$ python3 -q
>>> import numpy as np
>>> import numpy.linalg as la
>>> np.set_printoptions(precision=1, suppress=True, linewidth=160)
>>> F = np.load("layer16.npy")
>>> F
array([[-7, -7],
       [ 0, -3]])
>>> # triangular: eigenvalues sit on the diagonal
>>> w, evecs = la.eig(F)
>>> np.prod(w)
np.float64(21.0)
>>> np.sort(la.eigvals(la.inv(F)))
array([-0.3, -0.1])
>>> F @ evecs[:, 0] - w[0] * evecs[:, 0]
array([0., 0.])
>>> w
array([-7., -3.])
>>> x = np.array([-2, -3])
>>> y = F @ x
>>> y
array([35,  9])
>>> la.solve(F, F[:, 0])
array([ 1., -0.])
>>> x = np.array([0, 0])
>>> y = F @ x
>>> b, lr = np.zeros(2), 1 / la.norm(F, 2) ** 2
>>> for i in range(6):
...     b -= lr * F.T @ (F @ b - y)
...     if i % 1 == 0: print(i, round(la.norm(F @ b - y), 1))
... 
0 0.0
1 0.0
2 0.0
3 0.0
4 0.0
5 0.0
>>> round(float(la.cond(F)), 1)
4.9
>>> b
array([0., 0.])
>>> np.round(np.abs(la.eigvals(F)).max(), 1)
np.float64(7.0)
>>> np.allclose(F @ F.T, F.T @ F)
False
>>> round(float(la.det(F)), 1)
21.0
>>> (F + F.T) / 2
array([[-7. , -3.5],
       [-3.5, -3. ]])
>>> def softmax(z):
...     e = np.exp(z - z.max(axis=-1, keepdims=True))
...     return e / e.sum(axis=-1, keepdims=True)
... 
>>> np.round(softmax(F[1] + -1), 1) + 0
array([1., 0.])
>>> np.round(softmax(10 * F[1]), 1) + 0
array([1., 0.])
>>> S = F @ F.T / np.sqrt(2)
>>> np.round(softmax(S + np.triu(np.full(S.shape, -np.inf), 1)), 1) + 0
array([[1., 0.],
       [1., 0.]])
>>> M = np.array([[0, 3, 0], [2, 2, 1]])
>>> M[-1] = M[0] + 5 * M[1]
>>> M
array([[ 0,  3,  0],
       [10, 13,  5]])
>>> # row 1 is much longer than the rest
>>> rng = np.random.default_rng(55797)
>>> other = M + rng.integers(-2, 3, (2, 1)) @ rng.integers(-2, 3, (1, 3))
>>> other
array([[ 2,  5, -2],
       [ 6,  9,  9]])
>>> la.matrix_rank(other - M, tol=1e-8)
np.int64(1)
>>> other - M
array([[ 2,  2, -2],
       [-4, -4,  4]])
>>> np.abs(other - M).sum(axis=1)
array([ 6, 12])
>>> r0 = np.array([-2, 1])
>>> np.polyval(r0, other[0])
array([-3, -9,  5])
>>> np.cross(other[0, :3], other[1, :3])
array([ 63, -30, -12])
>>> other = np.array([[-3, 1], [-5, 5]])
>>> np.vstack([F, other.T]).shape
(4, 2)
>>> other.T @ F.T
array([[ 56,  15],
       [-42, -15]])
>>> G = M.T @ M
>>> G
array([[100, 130,  50],
       [130, 178,  65],
       [ 50,  65,  25]])
>>> la.matrix_rank(G)
np.int64(2)
>>> (M @ M.T).shape
(2, 2)
>>> np.diag(G)
array([100, 178,  25])
>>> la.svd(M, compute_uv=False) ** 2
array([299.2,   3.8])
>>> np.round(la.eigvalsh(G)[::-1], 1) + 0
array([299.2,   3.8,   0. ])
>>> other = np.array([[-4, -9, 0], [-1, 9, 9]])
>>> basis = np.kron(other, M)
>>> np.round(la.norm(basis, 2), 1), round(la.norm(other, 2) * la.norm(M, 2), 1)
(np.float64(252.9), np.float64(252.9))
>>> basis.shape
(4, 9)
>>> basis
array([[   0,  -12,    0,    0,  -27,    0,    0,    0,    0],
       [ -40,  -52,  -20,  -90, -117,  -45,    0,    0,    0],
       [   0,   -3,    0,    0,   27,    0,    0,   27,    0],
       [ -10,  -13,   -5,   90,  117,   45,   90,  117,   45]])
>>> E = np.load("x.npy")
>>> E
array([[8, 0, 6],
       [0, 8, 2],
       [6, 2, 9]])
>>> U, sig, Vh = la.svd(M, full_matrices=False)
>>> np.round(U.T @ M @ Vh.T, 1) + 0
array([[17.3,  0. ],
       [ 0. ,  1.9]])
>>> np.allclose(U * sig @ Vh, M)
True
>>> np.abs(U[:, 0]).round(6).argmax()
np.int64(1)
>>> np.cumsum(sig ** 2) / np.sum(sig ** 2)
array([1., 1.])
>>> sig
array([17.3,  1.9])
>>> w1 = np.array([[3, 0, 1, 1, 0, 0], [0, 0, 0, 1, 3, 1], [0, 1, 3, 3, 1, 3]])
>>> b = np.array([4, -5, -1, -5, -2, -5])
>>> hid = np.maximum(E @ w1 + b, 0)
>>> (hid > 0).mean(axis=0)
array([1. , 0.7, 1. , 1. , 1. , 1. ])
>>> basis = np.array([[2, 2], [0, -1], [2, 4], [-3, -2], [3, -3], [-3, -2]])
>>> (hid @ basis).round(6).argmax(axis=1)
array([1, 0, 1])
>>> other = np.array([[1, -2, 2], [1, 2, -2]])
>>> basis = np.kron(other, E)
>>> basis
array([[  8,   0,   6, -16,   0, -12,  16,   0,  12],
       [  0,   8,   2,   0, -16,  -4,   0,  16,   4],
       [  6,   2,   9, -12,  -4, -18,  12,   4,  18],
       [  8,   0,   6,  16,   0,  12, -16,   0, -12],
       [  0,   8,   2,   0,  16,   4,   0, -16,  -4],
       [  6,   2,   9,  12,   4,  18, -12,  -4, -18]])
>>> round(float(la.norm(E) ** 2 / la.norm(E, 2) ** 2), 1)
1.3
>>> la.norm(E, axis=1)
array([10. ,  8.2, 11. ])
>>> np.round(la.norm(E, 1), 1), np.round(la.norm(E, np.inf), 1)
(np.float64(17.0), np.float64(17.0))
>>> round(float(la.norm(E[1] - E[2])), 1)
11.0
>>> K = np.load("sample15.npy")
>>> K
array([[ 1.9, -0.1,  0.3, -0.1],
       [-0.1,  2. ,  0.2, -0.1],
       [ 0.3,  0.2,  1.3,  0.3],
       [-0.1, -0.1,  0.3,  1.8]])
>>> # symmetric, so the eigenvalues are real
>>> other = K / np.sqrt((K ** 2).mean(axis=1, keepdims=True))
>>> K - K.mean(axis=1, keepdims=True)
array([[ 1.4, -0.6, -0.2, -0.6],
       [-0.6,  1.5, -0.3, -0.6],
       [-0.2, -0.3,  0.8, -0.2],
       [-0.6, -0.6, -0.2,  1.3]])
>>> la.matrix_rank(K - K.mean(axis=1, keepdims=True))
np.int64(3)
>>> labels = rng.permutation(2)
>>> labels
array([1, 0])
>>> other = F[labels][:, labels]
>>> np.trace(other)
np.int64(-10)
>>> np.allclose(other, F)
False
>>> np.diag(other)
array([-3, -7])
>>> labels = rng.permutation(4)
>>> other = K[:, labels] * rng.choice([-1, 1], 4)
>>> other
array([[ 0.1,  0.1,  1.9,  0.3],
       [-2. ,  0.1, -0.1,  0.2],
       [-0.2, -0.3,  0.3,  1.3],
       [ 0.1, -1.8, -0.1,  0.3]])
>>> U, _, Vh = la.svd(K.T @ other)
>>> np.round(la.lstsq(K, other)[0], 1) + 0
array([[ 0.,  0.,  1.,  0.],
       [-1.,  0.,  0.,  0.],
       [ 0.,  0.,  0.,  1.],
       [ 0., -1.,  0.,  0.]])
>>> x = np.array([3, 8, 1])
>>> M @ np.eye(3)[2]
array([0., 5.])
>>> np.einsum("ij,j->i", M, x)
array([ 24, 139])
>>> M @ (2 * x)
array([ 48, 278])
>>> (M @ x).argmax()
np.int64(1)
>>> M @ np.ones(3)
array([ 3., 28.])
>>> np.sign((M @ x).round(6))
array([1, 1])
>>> np.diff(K, axis=0)
array([[-2. ,  2.1, -0.1,  0. ],
       [ 0.4, -1.8,  1.1,  0.4],
       [-0.4, -0.3, -1. ,  1.5]])
>>> K.sum(axis=0)
array([2. , 2. , 2.1, 1.9])
>>> K.sum(axis=1)
array([2. , 2. , 2.1, 1.9])
>>> np.abs(K).max()
np.float64(2.0)
>>> np.count_nonzero(K)
np.int64(16)
>>> la.svd(K, compute_uv=False)
array([2.1, 2. , 1.9, 1. ])
>>> round(la.norm(K), 1)
np.float64(3.6)
>>> K.shape
(4, 4)
>>> K.mean(axis=0)
array([0.5, 0.5, 0.5, 0.5])
>>> la.matrix_rank(K)
np.int64(4)
>>> data = np.array([[3.0, -4.0, 3.0], [0.0, 2.0, 0.0], [0.0, 2.0, 0.0]])
>>> # looks like rank 2
>>> x = np.ones(3)
>>> for _ in range(7):
...     x = E @ x
...     x /= la.norm(x)
...     print(round(x @ E @ x, 1))
... 
14.5
14.8
14.8
14.8
14.8
14.8
14.8
>>> x
array([0.6, 0.2, 0.7])
>>> round(la.eigvalsh(E)[-1], 1)
np.float64(14.8)
>>> np.unravel_index(np.abs(data).argmax(), data.shape)
(np.int64(0), np.int64(1))
>>> data.sum(axis=0)
array([3., 0., 3.])
>>> data.sum(axis=1)
array([2., 2., 2.])
>>> np.count_nonzero(data)
np.int64(5)
>>> round(la.norm(data), 1)
np.float64(6.5)
>>> np.abs(data).max()
np.float64(4.0)
>>> np.diff(data, axis=0)
array([[-3.,  6., -3.],
       [ 0.,  0.,  0.]])
>>> data.shape
(3, 3)
>>> U, sig, Vh = la.svd(data)
>>> evecs = Vh[:(sig > 1e-8).sum()]
>>> x = data[1] + -2 * data[2] + rng.integers(2) * np.eye(3)[0]
>>> x
array([ 0., -2.,  0.])
>>> np.allclose(evecs.T @ evecs @ x, x)
True
>>> [round(float(x), 1) for x in la.svd(data, compute_uv=False)[:3]]
[6.2, 1.9, 0.0]
>>> np.round(la.eigvals(data).sum().real, 1)
np.float64(5.0)
>>> np.einsum("ii->", data)
np.float64(5.0)
